% python3 -q
>>> import numpy as np
>>> from numpy import linalg as LA
>>> np.set_printoptions(precision=3, suppress=True, linewidth=200)
>>> Y = np.array([[2, 1, -3, 0, 0, 4, 2, 3, 4, 3, 5, -2, 1],
...     [-3, -4, -2, -2, 2, 4, 1, -5, -2, 2, -3, 0, -1],
...     [-4, -1, -3, -2, -1, -2, 0, -4, 1, 4, 4, 0, -5],
...     [4, 0, 0, 1, 3, -4, 4, -1, -3, -1, 4, -1, 3],
...     [3, -2, 5, 0, -1, 4, -3, 4, -4, 4, -4, -1, 3],
...     [-1, 1, -1, -5, 4, 4, -3, 1, -3, 1, 5, -1, -5],
...     [-3, 4, 3, -1, -2, -3, 5, 4, -4, -4, 4, -2, 5],
...     [-2, 2, -2, 0, 2, 2, 0, 3, 5, -2, 4, 1, 1],
...     [0, 5, 3, 2, -5, 0, -5, -3, 4, 4, 5, 5, -3],
...     [-2, 0, -1, -2, 3, 2, -2, 2, 0, 1, 5, -1, -5],
...     [2, -4, -4, 2, 0, -4, 4, -3, -3, -2, -4, 3, 1],
...     [-2, -5, 3, 1, -2, 5, 3, 2, 3, -1, -1, 0, -4],
...     [4, -4, 0, -1, 1, -3, 3, 2, 5, -3, 3, 4, 2]])
>>> m1 = np.triu(Y, 1)
>>> m1
array([[ 0,  1, -3,  0,  0,  4,  2,  3,  4,  3,  5, -2,  1],
       [ 0,  0, -2, -2,  2,  4,  1, -5, -2,  2, -3,  0, -1],
       [ 0,  0,  0, -2, -1, -2,  0, -4,  1,  4,  4,  0, -5],
       [ 0,  0,  0,  0,  3, -4,  4, -1, -3, -1,  4, -1,  3],
       [ 0,  0,  0,  0,  0,  4, -3,  4, -4,  4, -4, -1,  3],
       [ 0,  0,  0,  0,  0,  0, -3,  1, -3,  1,  5, -1, -5],
       [ 0,  0,  0,  0,  0,  0,  0,  4, -4, -4,  4, -2,  5],
       [ 0,  0,  0,  0,  0,  0,  0,  0,  5, -2,  4,  1,  1],
       [ 0,  0,  0,  0,  0,  0,  0,  0,  0,  4,  5,  5, -3],
       [ 0,  0,  0,  0,  0,  0,  0,  0,  0,  0,  5, -1, -5],
       [ 0,  0,  0,  0,  0,  0,  0,  0,  0,  0,  0,  3,  1],
       [ 0,  0,  0,  0,  0,  0,  0,  0,  0,  0,  0,  0, -4],
       [ 0,  0,  0,  0,  0,  0,  0,  0,  0,  0,  0,  0,  0]])
>>> r = LA.matrix_rank(m1)
>>> r
np.int64(12)
>>> null = LA.svd(m1)[2][r:].T
>>> [int(LA.matrix_rank(m1[:, :j + 1])) for j in range(13)]
[0, 1, 2, 3, 4, 5, 6, 7, 8, 9, 10, 11, 12]
>>> np.allclose(m1 @ null, 0)
True
>>> [int(LA.matrix_rank(np.delete(m1, i, axis=0))) for i in range(13)]
[11, 11, 11, 11, 11, 11, 11, 11, 11, 11, 11, 11, 12]
>>> null[:, 0] / null[np.abs(null[:, 0]).round(6).argmax(), 0]
array([ 1., -0., -0., -0., -0., -0., -0., -0., -0., -0., -0., -0., -0.])
>>> LA.matrix_rank(m1.T @ m1), LA.matrix_rank(m1 @ m1.T)
(np.int64(12), np.int64(12))
>>> [int(LA.matrix_rank(m1[:i])) for i in range(1, len(m1) + 1)]
[1, 2, 3, 4, 5, 6, 7, 8, 9, 10, 11, 12, 12]
>>> null.shape
(13, 1)
